$ ipython --no-banner

In [1]: import numpy as np

In [2]: np.set_printoptions(precision=1, suppress=True, linewidth=160, sign=" ")

In [3]: tidy = lambda a: np.round(a, 1) + 0

In [4]: W0 = np.loadtxt("block11.csv", delimiter=",")

In [5]: print(W0)
[[ 97. -78.  33.  63. -63.  96. -15. -50.  49. -68.  71.  92.  -9.  26.]
 [-78.  72. -12. -42.  42. -84.  30.  30. -36.  42. -54. -78. -24.   6.]
 [ 33. -12.  34.  35. -35.  22.  23. -33.  22. -43.  29.  25. -52.  51.]
 [ 63. -42.  35.  49. -49.  56.   7. -42.  35. -56.  49.  56. -35.  42.]
 [-63.  42. -35. -49.  49. -56.  -7.  42. -35.  56. -49. -56.  35. -42.]
 [ 96. -84.  22.  56. -56. 100. -28. -42.  46. -58.  68.  94.  14.   6.]
 [-15.  30.  23.   7.  -7. -28.  37. -12.  -1. -14.  -5. -22. -59.  48.]
 [-50.  30. -33. -42.  42. -42. -12.  37. -29.  49. -40. -43.  39. -43.]
 [ 49. -36.  22.  35. -35.  46.  -1. -29.  26. -39.  37.  45. -16.  23.]
 [-68.  42. -43. -56.  56. -58. -14.  49. -39.  65. -54. -59.  49. -55.]
 [ 71. -54.  29.  49. -49.  68.  -5. -40.  37. -54.  53.  66. -17.  28.]
 [ 92. -78.  25.  56. -56.  94. -22. -43.  45. -59.  66.  89.   5.  13.]
 [ -9. -24. -52. -35.  35.  14. -59.  39. -16.  49. -17.   5. 106. -93.]
 [ 26.   6.  51.  42. -42.   6.  48. -43.  23. -55.  28.  13. -93.  85.]]

In [6]: evals, evecs = np.linalg.eigh(W0)

In [7]: print(np.unique(evals.round(6) + 0, return_counts=True)[1])
[ 12   1   1]

In [8]: print(tidy(np.linalg.eigvalsh(W0 @ W0)))
[      0.        0.        0.        0.        0.        0.        0.        0.        0.        0.        0.        0.    81122.9  377216.1]

In [9]: print(np.abs(evecs[:, -1]).round(6).argmax())
0

In [10]: print(tidy(np.linalg.eigvalsh(W0 + 4 * np.eye(14))))
[   4.     4.     4.     4.     4.     4.     4.     4.     4.     4.     4.     4.   288.8  618.2]

In [11]: print((evals > 1e-8).sum(), (evals < -1e-8).sum())
2 0

In [12]: print(tidy(np.linalg.svd(W0, compute_uv=False)))
[ 614.2  284.8    0.     0.     0.     0.     0.     0.     0.     0.     0.     0.     0.     0. ]

In [13]: print(tidy(np.abs(evecs[:, -1])))
[ 0.4  0.3  0.2  0.3  0.3  0.4  0.   0.2  0.2  0.3  0.3  0.4  0.1  0.2]

In [14]: feats = np.load("m.npy")

In [15]: print(tidy(feats))
[[ 0.8  0.4 -0.5  0.  -0.8 -0.1  0.7  2.6  0.2]
 [-1.9  1.6 -0.4  0.4  0.9  1.1  0.4  0.   0.6]
 [ 0.  -1.1  0.7 -0.2  0.4 -0.4 -0.9 -2.5 -0.5]
 [-1.8  0.8  0.1  0.2  1.1  0.8 -0.2 -1.8  0.2]
 [ 0.3  0.8 -0.6  0.1 -0.6  0.2  0.8  2.6  0.4]
 [-1.1 -0.2  0.4  0.   0.9  0.3 -0.6 -2.5 -0.1]
 [ 0.   1.  -0.7  0.2 -0.4  0.4  0.9  2.5  0.4]
 [-1.4  0.2  0.3  0.1  1.   0.5 -0.5 -2.3  0. ]
 [ 0.2  0.9 -0.7  0.2 -0.5  0.3  0.8  2.5  0.4]
 [ 0.1  0.9 -0.7  0.2 -0.5  0.3  0.8  2.5  0.4]
 [ 2.  -1.3  0.3 -0.3 -1.  -1.1 -0.2  0.8 -0.4]
 [-1.4  1.7 -0.7  0.4  0.5  1.   0.7  1.2  0.6]
 [ 1.6 -0.4 -0.2 -0.2 -1.1 -0.6  0.4  2.1 -0.1]
 [ 1.2 -1.6  0.7 -0.3 -0.3 -0.9 -0.8 -1.5 -0.6]
 [ 1.9 -0.9  0.  -0.3 -1.1 -0.9  0.1  1.5 -0.3]
 [ 0.5 -1.3  0.7 -0.3  0.1 -0.6 -0.9 -2.2 -0.5]
 [ 1.9 -1.6  0.5 -0.4 -0.9 -1.1 -0.5 -0.1 -0.6]
 [-1.9  1.  -0.1  0.3  1.1  0.9  0.  -1.4  0.3]]

In [16]: left, sigma, VT = np.linalg.svd(feats)

In [17]: evecs = VT[:(sigma > 1e-8).sum()]

In [18]: rng = np.random.default_rng(124)

In [19]: x = feats[1] + -2 * feats[9] + rng.integers(2) * np.eye(9)[2]

In [20]: print(tidy(x))
[-2.2 -0.3  1.9  0.1  1.8  0.6 -1.3 -5.1 -0.3]

In [21]: print(tidy(np.linalg.norm(x - evecs.T @ evecs @ x)))
1.0

In [22]: print(np.allclose(evecs.T @ evecs @ x, x))
False

In [23]: idx = feats[:, 6] > np.median(feats[:, 6])

In [24]: u = feats[idx].mean(axis=0) - feats[~idx].mean(axis=0)

In [25]: print(np.argsort(-np.abs(u).round(6), kind="stable"))
[ 7  1  6  2  4  8  5  0  3]

In [26]: print(((feats - feats.mean(axis=0)) @ u > 0).astype(int))
[ 1  1  0  0  1  0  1  0  1  1  1  1  1  0  1  0  0  0]

In [27]: print(tidy(u))
[ 0.2  1.2 -0.9  0.2 -0.7  0.4  1.1  3.4  0.6]

In [28]: K = np.load("run2.npy")

In [29]: print(tidy(K))
[[-0.3 -0.1 -0.9  0.4  0.7  0.2 -0.3 -0.3]
 [-0.1 -3.4  0.2  0.1  0.  -0.9 -1.3  0.6]
 [-0.9  0.2  1.8 -1.2  0.6 -0.4 -1.4  0.5]
 [ 0.4  0.1 -1.2  1.3 -0.5  0.4  0.1  0. ]
 [ 0.7  0.   0.6 -0.5 -0.7  0.2  1.  -0.6]
 [ 0.2 -0.9 -0.4  0.4  0.2  1.4 -0.2 -0.7]
 [-0.3 -1.3 -1.4  0.1  1.  -0.2  1.8  0.6]
 [-0.3  0.6  0.5  0.  -0.6 -0.7  0.6  2.2]]

In [30]: print(tidy((K + K.T) / 2))
[[-0.3 -0.1 -0.9  0.4  0.7  0.2 -0.3 -0.3]
 [-0.1 -3.4  0.2  0.1  0.  -0.9 -1.3  0.6]
 [-0.9  0.2  1.8 -1.2  0.6 -0.4 -1.4  0.5]
 [ 0.4  0.1 -1.2  1.3 -0.5  0.4  0.1  0. ]
 [ 0.7  0.   0.6 -0.5 -0.7  0.2  1.  -0.6]
 [ 0.2 -0.9 -0.4  0.4  0.2  1.4 -0.2 -0.7]
 [-0.3 -1.3 -1.4  0.1  1.  -0.2  1.8  0.6]
 [-0.3  0.6  0.5  0.  -0.6 -0.7  0.6  2.2]]

In [31]: print(tidy(K @ K))
[[ 1.8  0.1 -1.2  1.2 -1.5  1.3  1.4 -1.9]
 [ 0.1 14.3  2.2 -1.  -2.1  1.5  2.4 -0.8]
 [-1.2  2.2  8.1 -4.7 -1.2 -2.2 -4.1  1.6]
 [ 1.2 -1.  -4.7  3.8 -0.5  1.5  1.2 -0.7]
 [-1.5 -2.1 -1.2 -0.5  3.1  0.2 -0.5 -0.5]
 [ 1.3  1.5 -2.2  1.5  0.2  3.6  1.  -3.7]
 [ 1.4  2.4 -4.1  1.2 -0.5  1.   8.2  0.3]
 [-1.9 -0.8  1.6 -0.7 -0.5 -3.7  0.3  7. ]]

In [32]: print(tidy(np.trace(K)))
4.0

In [33]: print(tidy(np.linalg.det(K)))
0.0

In [34]: print(np.allclose(K, K.T))
True

In [35]: M = np.load("data.npy")

In [36]: print(M)
[[ 0  1  0  1 -2]
 [ 0  0  2  2  2]
 [ 0  0  0 -2  2]
 [ 0  0  0  0 -2]
 [ 0  0  0  0  0]]

In [37]: print(M @ M)
[[ 0  0  2  2  0]
 [ 0  0  0 -4  0]
 [ 0  0  0  0  4]
 [ 0  0  0  0  0]
 [ 0  0  0  0  0]]

In [38]: print(np.prod(np.diag(M)), tidy(np.linalg.det(M)))
0 0.0

In [39]: print(tidy(np.sort(np.linalg.eigvals(M))))
[ 0.  0.  0.  0.  0.]

In [40]: m1 = np.triu(rng.random((14, 14)) < 0.2, 1).astype(int)

In [41]: m1 = m1 + m1.T

In [42]: print(m1)
[[ 0  0  0  0  0  1  0  0  0  0  1  0  0  0]
 [ 0  0  0  1  1  0  0  0  0  0  0  1  0  0]
 [ 0  0  0  0  0  0  0  0  1  0  0  0  0  0]
 [ 0  1  0  0  0  0  0  1  1  0  0  1  0  0]
 [ 0  1  0  0  0  1  0  0  1  1  0  0  0  0]
 [ 1  0  0  0  1  0  0  0  0  0  0  0  1  0]
 [ 0  0  0  0  0  0  0  0  0  0  0  1  0  0]
 [ 0  0  0  1  0  0  0  0  1  0  0  0  1  1]
 [ 0  0  1  1  1  0  0  1  0  0  0  0  0  0]
 [ 0  0  0  0  1  0  0  0  0  0  0  0  0  0]
 [ 1  0  0  0  0  0  0  0  0  0  0  1  0  0]
 [ 0  1  0  1  0  0  1  0  0  0  1  0  0  1]
 [ 0  0  0  0  0  1  0  1  0  0  0  0  0  0]
 [ 0  0  0  0  0  0  0  1  0  0  0  1  0  0]]

In [43]: def softmax(z):
    ...:     e = np.exp(z - z.max(axis=-1, keepdims=True))
    ...:     return e / e.sum(axis=-1, keepdims=True)
    ...: 

In [44]: print(tidy(softmax(M).sum(axis=1)))
[ 1.  1.  1.  1.  1.]

In [45]: print(softmax(M[4] + 5))
[ 0.2  0.2  0.2  0.2  0.2]

In [46]: print(softmax(M[4]))
[ 0.2  0.2  0.2  0.2  0.2]

In [47]: scores = M @ M.T / np.sqrt(5)

In [48]: print(tidy(softmax(scores)))
[[ 0.7  0.   0.   0.3  0. ]
 [ 0.   1.   0.   0.   0. ]
 [ 0.   0.   0.9  0.   0. ]
 [ 0.4  0.   0.   0.4  0.1]
 [ 0.2  0.2  0.2  0.2  0.2]]

In [49]: print(softmax(scores)[4] @ M)
[ 0.   0.2  0.4  0.2  0. ]

In [50]: print(tidy(softmax(scores + np.triu(np.full(scores.shape, -np.inf), 1))))
[[ 1.   0.   0.   0.   0. ]
 [ 0.   1.   0.   0.   0. ]
 [ 0.   0.   1.   0.   0. ]
 [ 0.5  0.   0.   0.5  0. ]
 [ 0.2  0.2  0.2  0.2  0.2]]
